% ipython --no-banner

In [1]: import numpy as np

In [2]: np.set_printoptions(suppress=True, linewidth=140)

In [3]: A = np.load("case4.npy")

In [4]: A
Out[4]: 
array([[-0.1 , -0.28, -0.6 , -0.4 ,  0.  ,  0.  ],
       [-1.5 ,  1.56,  0.3 ,  0.6 , -0.6 , -0.6 ],
       [ 1.1 , -2.85, -1.4 , -0.9 , -0.1 , -0.1 ],
       [-1.5 , -0.34,  0.9 ,  0.1 , -0.4 ,  0.5 ],
       [-1.8 ,  6.83, -0.2 ,  2.3 , -1.6 , -0.4 ],
       [-0.8 ,  1.67, -0.5 ,  0.4 ,  0.2 ,  1.3 ],
       [-0.2 ,  3.02,  0.5 ,  0.9 , -0.4 , -0.2 ],
       [-0.9 ,  2.83, -0.2 ,  0.9 ,  0.  ,  0.3 ],
       [ 1.3 ,  1.93,  1.  ,  0.7 ,  0.9 , -0.1 ],
       [ 1.1 , -5.25, -0.9 , -1.8 , -1.8 , -0.5 ],
       [ 0.1 , -1.31,  1.8 , -0.5 ,  0.2 ,  0.5 ],
       [ 0.2 ,  2.43, -0.3 ,  0.9 , -0.3 , -0.3 ],
       [-0.3 ,  1.77,  1.3 ,  0.6 ,  1.6 ,  0.1 ],
       [ 0.7 , -4.01,  0.7 , -1.3 , -0.4 ,  1.2 ],
       [-1.2 , -4.14, -0.1 , -1.5 ,  1.6 ,  1.7 ],
       [ 0.4 , -0.42, -0.9 , -0.2 ,  0.3 ,  1.3 ],
       [-0.1 , -7.13,  0.6 , -2.3 , -1.9 , -1.6 ],
       [ 0.7 , -4.05,  0.9 , -1.5 ,  2.9 ,  0.7 ],
       [ 0.5 ,  5.24,  1.  ,  1.7 , -1.2 ,  1.2 ],
       [ 0.2 , -0.06, -1.9 ,  0.1 ,  0.3 , -1.4 ],
       [ 0.1 ,  5.29,  0.1 ,  1.8 ,  1.1 , -0.5 ],
       [ 1.3 , -0.06,  1.1 ,  0.1 , -0.4 , -2.9 ],
       [-0.5 ,  0.23, -0.7 ,  0.1 , -0.1 , -2.8 ],
       [ 0.2 ,  1.35, -0.8 ,  0.5 , -0.4 , -0.4 ],
       [-0.2 , -0.66,  0.9 , -0.3 , -0.2 ,  0.7 ],
       [-1.3 ,  5.66, -3.2 ,  1.9 , -0.2 , -0.1 ]])

In [5]: vec = np.array([5, -1, 6, 4, 4, -1])

In [6]: np.linalg.norm(A @ vec) <= np.linalg.norm(A, 2) * np.linalg.norm(vec) + 1e-9
Out[6]: np.True_

In [7]: np.sign((A @ vec).round(6))
Out[7]: array([-1., -1., -1., -1., -1., -1.,  1., -1.,  1., -1.,  1., -1.,  1.,  1., -1., -1., -1.,  1.,  1., -1.,  1.,  1., -1., -1.,  1., -1.])

In [8]: A @ np.eye(6)[5]
Out[8]: 
array([ 0. , -0.6, -0.1,  0.5, -0.4,  1.3, -0.2,  0.3, -0.1, -0.5,  0.5, -0.3,  0.1,  1.2,  1.7,  1.3, -1.6,  0.7,  1.2, -1.4, -0.5, -2.9,
       -2.8, -0.4,  0.7, -0.1])
